In [1]: import numpy as np

In [2]: import numpy.linalg as la

In [3]: np.set_printoptions(precision=1, suppress=True, linewidth=160)

In [4]: def tidy(a):
   ...:     return np.round(a, 1) + 0
   ...: 

In [5]: f = np.array([-1, -8, 6])

In [6]: r1 = np.array([0, 2, 1, 1, 1, 2])

In [7]: K = np.outer(f, r1)

In [8]: K
Out[8]: 
array([[  0,  -2,  -1,  -1,  -1,  -2],
       [  0, -16,  -8,  -8,  -8, -16],
       [  0,  12,   6,   6,   6,  12]])

In [9]: print(la.lstsq(K[:-1].T, K[-1])[2])
1

In [10]: np.abs(np.diag(la.qr(K)[1])) > 1e-9
Out[10]: array([False,  True, False])

In [11]: print(tidy(np.trace(la.pinv(K) @ K)))
1.0

In [12]: G = K.T @ K

In [13]: print(np.allclose(G, G.T))
True

In [14]: tidy(la.eigvalsh(G)[::-1])
Out[14]: array([1111.,    0.,    0.,    0.,    0.,    0.])

In [15]: np.trace(G), (K ** 2).sum()
Out[15]: (np.int64(1111), np.int64(1111))

In [16]: G
Out[16]: 
array([[  0,   0,   0,   0,   0,   0],
       [  0, 404, 202, 202, 202, 404],
       [  0, 202, 101, 101, 101, 202],
       [  0, 202, 101, 101, 101, 202],
       [  0, 202, 101, 101, 101, 202],
       [  0, 404, 202, 202, 202, 404]])

In [17]: W0 = np.loadtxt("out3.csv", delimiter=",")

In [18]: W0
Out[18]: 
array([[0., 0., 0., 0., 1., 0., 0., 0., 0.],
       [1., 0., 0., 0., 0., 0., 0., 0., 0.],
       [0., 0., 0., 0., 0., 1., 0., 0., 0.],
       [0., 0., 0., 0., 0., 0., 1., 0., 0.],
       [0., 0., 0., 1., 0., 0., 0., 0., 0.],
       [0., 0., 0., 0., 0., 0., 0., 0., 1.],
       [0., 1., 0., 0., 0., 0., 0., 0., 0.],
       [0., 0., 1., 0., 0., 0., 0., 0., 0.],
       [0., 0., 0., 0., 0., 0., 0., 1., 0.]])

In [19]: tidy(la.norm(K, axis=0))
Out[19]: array([ 0. , 20.1, 10. , 10. , 10. , 20.1])

In [20]: la.norm(K, axis=1).argmax()
Out[20]: np.int64(1)

In [21]: tidy(la.norm(K, axis=1))
Out[21]: array([ 3.3, 26.5, 19.9])

In [22]: print(tidy(la.norm(K) ** 2 / la.norm(K, 2) ** 2))
1.0

In [23]: tidy(la.norm(K, "nuc"))
Out[23]: np.float64(33.3)

In [24]: tidy(la.norm(K[0], 1)), tidy(la.norm(K[0], np.inf))
Out[24]: (np.float64(7.0), np.float64(2.0))

In [25]: B = np.array([[2, 1, -2, -1], [-1, 0, 2, 2], [-1, 0, -2, -2], [-1, 0, 2, 1]])

In [26]: J = B + B.T

In [27]: J
Out[27]: 
array([[ 4,  0, -3, -2],
       [ 0,  0,  2,  2],
       [-3,  2, -4,  0],
       [-2,  2,  0,  2]])

In [28]: ev, vecs = la.eigh(J)

In [29]: vec = np.array([0, 2, 1, 0])

In [30]: print(tidy(vecs * np.abs(ev) @ vecs.T))
[[ 5.  -1.2  0.  -1.4]
 [-1.2  2.  -1.3  0.9]
 [ 0.  -1.3  5.   1.5]
 [-1.4  0.9  1.5  2.6]]

In [31]: tidy(vecs * np.maximum(ev, 0) @ vecs.T)
Out[31]: 
array([[ 4.5, -0.6, -1.5, -1.7],
       [-0.6,  1. ,  0.3,  1.5],
       [-1.5,  0.3,  0.5,  0.7],
       [-1.7,  1.5,  0.7,  2.3]])

In [32]: (np.sign(vecs[:, -1].round(6)) == np.sign(vecs[0, -1].round(6))).astype(int)
Out[32]: array([1, 0, 0, 0])

In [33]: rng = np.random.default_rng(33)

In [34]: labels = rng.permutation(4)

In [35]: B = J[:, labels] * rng.choice([-1, 1], 4)

In [36]: print(B)
[[ 4  0 -3  2]
 [ 0  0  2 -2]
 [-3  2 -4  0]
 [-2  2  0 -2]]

In [37]: U, _, Vh = la.svd(J.T @ B)

In [38]: tidy(U @ Vh)
Out[38]: 
array([[ 1.,  0.,  0.,  0.],
       [ 0.,  1.,  0.,  0.],
       [ 0.,  0.,  1.,  0.],
       [ 0.,  0.,  0., -1.]])

In [39]: F = np.loadtxt("dump.csv", delimiter=",")

In [40]: print(F)
[[ 0.2  1.3  0.6 -1.1  0.6 -0.6 -0.1]
 [-0.6  0.8  0.4  1.  -0.3 -0.4  1. ]
 [ 0.1 -1.6 -0.2  0.5  0.5 -0.8  1.6]
 [-0.5 -0.2  1.  -0.5  0.5  1.5  0.7]
 [-1.5  0.7 -0.4  0.  -0.4  1.1  1.3]
 [-0.8 -1.6 -1.   0.2  1.1  3.1 -0.2]
 [ 0.7  0.3 -0.4  0.2 -0.1  0.8  1.9]
 [-0.3 -0.1  0.7  1.6 -0.8  1.  -1.2]
 [-1.4  0.7  1.   0.2  1.6  0.1 -0.5]
 [-1.3 -0.4  0.   1.1  1.7  2.3 -0.9]
 [-2.5  0.6  0.1  0.1 -0.6 -0.1  0.7]
 [-0.2  0.6 -0.8 -0.4  0.9 -0.7  0.5]
 [-1.5  4.   5.5 -5.   1.5 -0.5 -1.5]
 [ 1.   0.   0.6 -1.  -0.5  0.6  0.1]
 [ 1.6  0.  -1.6  0.2  0.4  0.8 -1.3]
 [ 1.2 -0.8  0.9 -1.9 -0.8 -1.1 -1.6]
 [ 0.4 -0.4 -1.8 -0.6  0.8 -0.5 -0.8]
 [-0.5  0.7  2.5  0.9 -1.5  0.7 -0.5]
 [-1.1 -1.2 -1.1  0.5 -0.3  0.2 -0.4]]

In [41]: W1 = np.array([[0, 8, 5, 4, 7],
    ...:     [0, 0, 3, 4, 9],
    ...:     [4, 3, 0, 2, 8],
    ...:     [0, 4, 5, 7, 5],
    ...:     [4, 2, 3, 6, 1],
    ...:     [3, 1, 0, 5, 3],
    ...:     [3, 0, 7, 1, 5]])

In [42]: beta = np.array([7, 5, 2, 4, 2])

In [43]: H = np.maximum(F @ W1 + beta, 0)

In [44]: la.matrix_rank(H)
Out[44]: np.int64(5)

In [45]: tidy((H > 0).mean(axis=0))
Out[45]: array([0.9, 0.8, 0.5, 0.7, 0.5])

In [46]: cent = np.array([[-1, -8], [0, 7], [-5, -8], [1, 3], [-9, 5]])

In [47]: (H @ cent).round(6).argmax(axis=1)
Out[47]: array([1, 1, 0, 1, 0, 0, 1, 1, 1, 0, 0, 0, 1, 1, 1, 1, 1, 1, 0])

In [48]: theta = np.radians(120)

In [49]: r_ = np.eye(7)

In [50]: r_[6, 6] = r_[0, 0] = np.cos(theta)

In [51]: r_[6, 0], r_[0, 6] = -np.sin(theta), np.sin(theta)

In [52]: tidy(r_)
Out[52]: 
array([[-0.5,  0. ,  0. ,  0. ,  0. ,  0. ,  0.9],
       [ 0. ,  1. ,  0. ,  0. ,  0. ,  0. ,  0. ],
       [ 0. ,  0. ,  1. ,  0. ,  0. ,  0. ,  0. ],
       [ 0. ,  0. ,  0. ,  1. ,  0. ,  0. ,  0. ],
       [ 0. ,  0. ,  0. ,  0. ,  1. ,  0. ,  0. ],
       [ 0. ,  0. ,  0. ,  0. ,  0. ,  1. ,  0. ],
       [-0.9,  0. ,  0. ,  0. ,  0. ,  0. , -0.5]])

In [53]: B = F @ r_.T

In [54]: print(tidy(la.svd(F, compute_uv=False)), tidy(la.svd(B, compute_uv=False)))
[9.8 6.  4.9 4.3 3.4 2.8 2.5] [9.8 6.  4.9 4.3 3.4 2.8 2.5]

In [55]: G = F.T @ F

In [56]: (F @ F.T).shape
Out[56]: (19, 19)

In [57]: la.matrix_rank(G)
Out[57]: np.int64(7)

In [58]: G = np.cov(F, rowvar=False)

In [59]: np.argwhere(np.triu(np.abs(np.corrcoef(F.T)) > 0.8, 1))
Out[59]: array([], shape=(0, 2), dtype=int64)

In [60]: np.median(F, axis=0)
Out[60]: array([-0.5,  0. ,  0.1,  0.2,  0.4,  0.2, -0.2])

In [61]: tidy(la.eigvalsh(G)[::-1])
Out[61]: array([5.2, 1.7, 1.3, 1. , 0.6, 0.4, 0.3])

In [62]: tidy(G)
Out[62]: 
array([[ 1.1, -0.4, -0.5, -0.1, -0.2, -0.2, -0.1],
       [-0.4,  1.5,  1.5, -1.1,  0.2, -0.4, -0.2],
       [-0.5,  1.5,  2.7, -1.4,  0. , -0.3, -0.5],
       [-0.1, -1.1, -1.4,  2.1, -0.4,  0.6,  0.5],
       [-0.2,  0.2,  0. , -0.4,  0.8,  0.1, -0.1],
       [-0.2, -0.4, -0.3,  0.6,  0.1,  1.2,  0. ],
       [-0.1, -0.2, -0.5,  0.5, -0.1,  0. ,  1.1]])

In [63]: print(tidy(F.std(axis=0)))
[1.  1.2 1.6 1.4 0.9 1.1 1. ]

In [64]: tidy(np.polyfit(F[:, 5], F[:, 6], 1))
Out[64]: array([ 0. , -0.1])

In [65]: B = np.c_[F[:, :2] @ np.array([[1, -1], [-2, 1]]), np.array([-2, 1, 0, -1, -2, 2, 2, 0, 0, 0, 2, -1, -2, 2, -1, 1, 2, 1, 0])]

In [66]: print(tidy(B))
[[-2.4  1.1 -2. ]
 [-2.2  1.4  1. ]
 [ 3.3 -1.7  0. ]
 [-0.1  0.3 -1. ]
 [-2.9  2.2 -2. ]
 [ 2.4 -0.8  2. ]
 [ 0.1 -0.4  2. ]
 [-0.1  0.2  0. ]
 [-2.8  2.1  0. ]
 [-0.5  0.9  0. ]
 [-3.7  3.1  2. ]
 [-1.4  0.8 -1. ]
 [-9.5  5.5 -2. ]
 [ 1.  -1.   2. ]
 [ 1.6 -1.6 -1. ]
 [ 2.8 -2.   1. ]
 [ 1.2 -0.8  2. ]
 [-1.9  1.2  1. ]
 [ 1.3 -0.1  0. ]]

In [67]: tidy(la.lstsq(F, B[:, 0])[0])
Out[67]: array([ 1., -2.,  0.,  0.,  0.,  0.,  0.])

In [68]: la.matrix_rank(np.c_[F, B])
Out[68]: np.int64(8)

In [69]: tidy(la.norm(la.qr(F)[0].T @ B, axis=0) ** 2 / ((B ** 2).sum(axis=0) + 1e-12))
Out[69]: array([1. , 1. , 0.2])

In [70]: data = np.loadtxt("mat.csv", delimiter=",")

In [71]: data
Out[71]: 
array([[ 14.3, -11.5,   5.6, -16.1, -15.6],
       [ 15. , -11.3,   7. , -14.8, -15.5],
       [ 13.3, -10.5,   2.6, -16.2, -14. ],
       [ 15.1,  -9.5,   4.3, -14.6, -13. ],
       [ 15.2,  -9.6,   5.2, -16.9, -14.8],
       [ 16. ,  -8.5,   5.3, -15.5, -15.3],
       [ 14.9, -10.8,   5.8, -15.1, -15.1],
       [ 17. ,  -9.8,   4.8, -14.6, -15.6],
       [ 13.3, -10.9,   5. , -14.3, -15. ],
       [ 14.3, -10.2,   2.8, -14.7, -13. ],
       [ 16. ,  -9.8,   4.6, -15.9, -15.3],
       [ 14.4,  -9.5,   4.2, -14.8, -13. ],
       [ 14.1,  -8. ,   4.3, -13.7, -15.3],
       [ 15.5,  -9.4,   6.1, -14.4, -13.5],
       [ 14.2, -10.1,   4.8, -15. , -14.3],
       [ 15.6, -10.1,   5.5, -14.9, -14.5],
       [ 15.7,  -9.8,   4.4, -15.3, -15.1],
       [ 16.1,  -9.7,   5.4, -15.4, -15.5],
       [ 14.3, -10.6,   5.9, -14.5, -14.3],
       [ 15.5, -10.2,   5.3, -15.9, -14.8],
       [ 14.8,  -9.6,   7. , -15.5, -15.6],
       [ 14.3,  -9.7,   4.9, -14.3, -14.2],
       [ 13.4, -11.6,   5.6, -15.6, -16.2]])

In [72]: labels = data[:, 0] > np.median(data[:, 0])

In [73]: f = data[labels].mean(axis=0) - data[~labels].mean(axis=0)

In [74]: labels.astype(int)
Out[74]: array([0, 1, 0, 1, 1, 1, 0, 1, 0, 0, 1, 0, 0, 1, 0, 1, 1, 1, 0, 1, 0, 0, 0])

In [75]: tidy(f)
Out[75]: array([ 1.6,  0.5,  0.4, -0.3, -0.2])

In [76]: tidy((((data - data.mean(axis=0)) @ f > 0) == labels).mean())
Out[76]: np.float64(0.9)

In [77]: dist = la.norm(data[:, None] - data[None], axis=-1)

In [78]: print(la.matrix_rank(dist ** 2))
7

In [79]: np.flatnonzero(dist[16] < dist.mean() / 2)
Out[79]: array([10, 16, 17, 19])

In [80]: (dist + 1e9 * np.eye(23)).round(6).argmin(axis=1)
Out[80]: array([22,  6,  9, 11, 19, 17, 18, 17, 18, 11, 16,  3, 21, 15, 21, 19, 10, 10,  6, 10,  6, 14,  0])

In [81]: dist.mean(axis=1).argmax()
Out[81]: np.int64(2)

In [82]: tidy(dist[:5, :5])
Out[82]: 
array([[0. , 2. , 3.7, 3.9, 2.4],
       [2. , 0. , 5.2, 4.1, 3.3],
       [3.7, 5.2, 0. , 3.3, 3.5],
       [3.9, 4.1, 3.3, 0. , 3.1],
       [2.4, 3.3, 3.5, 3.1, 0. ]])

In [83]: cen = (data - data.mean(axis=0)) / data.std(axis=0)

In [84]: print(np.argwhere(np.abs(cen) > 2))
[[ 2  2]
 [ 4  3]
 [ 7  0]
 [ 9  2]
 [12  1]]

In [85]: beta = la.lstsq(np.delete(cen, 0, axis=1), cen[:, 0])[0]

In [86]: tidy(beta)
Out[86]: array([ 0.5,  0.3, -0.2, -0.1])

In [87]: cen = data - data.mean(axis=0)

In [88]: vecs = la.svd(cen)[2][:1]

In [89]: B = cen - cen @ vecs.T @ vecs

In [90]: tidy(np.diag(vecs.T @ vecs))
Out[90]: array([0.1, 0. , 0.5, 0. , 0.3])

In [91]: tidy(B.std(axis=0))
Out[91]: array([0.9, 0.8, 0.5, 0.7, 0.5])

In [92]: print(tidy(np.cov(cen @ vecs.T, rowvar=False)))
1.7

In [93]: arr = np.loadtxt("layer7.csv", delimiter=",")

In [94]: print(arr)
[[0. 0. 0. 0. 0. 0. 0. 0. 0. 0.]
 [0. 2. 0. 0. 0. 0. 0. 0. 0. 0.]
 [1. 0. 2. 0. 0. 0. 0. 0. 0. 0.]
 [0. 2. 0. 2. 0. 0. 0. 0. 0. 0.]
 [0. 0. 0. 0. 2. 0. 0. 0. 0. 0.]
 [0. 0. 2. 0. 0. 2. 0. 0. 0. 0.]
 [1. 0. 2. 1. 0. 2. 2. 0. 0. 0.]
 [0. 1. 1. 2. 1. 0. 0. 0. 0. 0.]
 [0. 1. 1. 2. 0. 0. 0. 2. 2. 0.]
 [0. 2. 1. 2. 1. 0. 2. 0. 0. 0.]]

In [95]: rk = la.matrix_rank(arr)

In [96]: rk
Out[96]: np.int64(8)

In [97]: null = la.svd(arr)[2][rk:].T

In [98]: print(np.allclose(arr @ null, 0))
True

In [99]: print(null.shape)
(10, 2)

In [100]: [int(la.matrix_rank(arr[:i])) for i in range(1, len(arr) + 1)]
Out[100]: [0, 1, 2, 3, 4, 5, 6, 7, 8, 8]

In [101]: tidy(arr @ null)
Out[101]: 
array([[0., 0.],
       [0., 0.],
       [0., 0.],
       [0., 0.],
       [0., 0.],
       [0., 0.],
       [0., 0.],
       [0., 0.],
       [0., 0.],
       [0., 0.]])

In [102]: print(tidy(null @ null.T))
[[ 0.   0.   0.   0.   0.   0.   0.   0.   0.   0. ]
 [ 0.   0.   0.   0.   0.   0.   0.   0.   0.   0. ]
 [ 0.   0.   0.   0.   0.   0.   0.   0.   0.   0. ]
 [ 0.   0.   0.   0.   0.   0.   0.   0.   0.   0. ]
 [ 0.   0.   0.   0.   0.   0.   0.   0.   0.   0. ]
 [ 0.   0.   0.   0.   0.   0.   0.   0.   0.   0. ]
 [ 0.   0.   0.   0.   0.   0.   0.   0.   0.   0. ]
 [ 0.   0.   0.   0.   0.   0.   0.   0.5 -0.5  0. ]
 [ 0.   0.   0.   0.   0.   0.   0.  -0.5  0.5  0. ]
 [ 0.   0.   0.   0.   0.   0.   0.   0.   0.   1. ]]

In [103]: tidy(la.norm(arr, axis=0))
Out[103]: array([1.4, 3.7, 3.9, 4.1, 2.4, 2.8, 2.8, 2. , 2. , 0. ])

In [104]: tidy(la.norm(arr) ** 2 / la.norm(arr, 2) ** 2)
Out[104]: np.float64(2.0)

In [105]: la.norm(arr, axis=1).argmax()
Out[105]: np.int64(6)

In [106]: arr[2] @ arr[0]
Out[106]: np.float64(0.0)

In [107]: tidy(la.norm(arr[2], 1)), tidy(la.norm(arr[2], np.inf))
Out[107]: (np.float64(3.0), np.float64(2.0))

In [108]: tidy(la.norm(arr, 2))
Out[108]: np.float64(6.3)

In [109]: f = np.array([2, 3, 3])

In [110]: np.polyval(f, arr[6])
Out[110]: array([ 8.,  3., 17.,  8.,  3., 17., 17.,  3.,  3.,  3.])

In [111]: m1 = rng.normal(size=(20, 6)) + 10 * np.array([-3, -3, -3, -2, -1, -3])

In [112]: tidy(m1)
Out[112]: 
array([[-31.6, -29. , -30.1, -19.4,  -8.2, -29.7],
       [-31.1, -30.7, -29. , -21.5,  -9.7, -29.6],
       [-31.2, -29.8, -29.4, -20.8, -10.5, -29.5],
       [-31.3, -30.9, -29. , -19.9, -11.4, -30. ],
       [-28.1, -31.5, -29.2, -19.2, -10.2, -29.4],
       [-30.7, -28.5, -28.3, -20.9, -10.2, -29.9],
       [-30.6, -29.6, -31. , -19.4, -10.3, -30. ],
       [-29.5, -29.1, -31. , -19.2,  -9.1, -30.1],
       [-28.5, -30.8, -30.5, -19.6, -10.7, -28.6],
       [-29.8, -28.3, -31.1, -20.9,  -8.7, -31. ],
       [-28.9, -30.8, -29.7, -18.8, -10.1, -31.1],
       [-30.5, -28.9, -29.8, -19.3,  -9.9, -29.7],
       [-30.2, -31. , -29.5, -19.8, -12. , -30. ],
       [-29. , -28.1, -31.4, -19.9,  -9.4, -29.2],
       [-30.7, -29.5, -30.4, -20. , -10.5, -29.7],
       [-30.4, -29.7, -30.1, -19.1,  -8.3, -30.1],
       [-30.7, -30.2, -30.5, -21.7, -10. , -30.5],
       [-29.1, -30.1, -29.1, -19.2, -10.5, -30.3],
       [-30.5, -30.5, -29.2, -20.5, -10.4, -30.8],
       [-28.6, -30.4, -30.2, -20.9,  -9.8, -30.8]])

In [113]: U, sigma, Vh = la.svd(arr)

In [114]: vecs = Vh[:(sigma > 1e-8).sum()]

In [115]: vec = arr[7] + 4 * arr[3] + rng.integers(2) * np.eye(10)[9]

In [116]: vec
Out[116]: array([ 0.,  9.,  1., 10.,  1.,  0.,  0.,  0.,  0.,  0.])

In [117]: np.allclose(vecs.T @ vecs @ vec, vec)
Out[117]: True

In [118]: vec = np.array([2, 3, 0, 1, 1, 2])

In [119]: rhs = m1 @ vec

In [120]: beta, lr = np.zeros(6), 1 / la.norm(m1, 2) ** 2

In [121]: for i in range(30):
     ...:     beta -= lr * m1.T @ (m1 @ beta - rhs)
     ...:     if i % 10 == 0: print(i, round(la.norm(m1 @ beta - rhs), 1))
     ...: 
0 11.1
10 11.0
20 11.0

In [122]: tidy(la.cond(m1))
Out[122]: np.float64(119.3)

In [123]: tidy(beta)
Out[123]: array([1.8, 1.8, 1.7, 1.2, 0.6, 1.8])
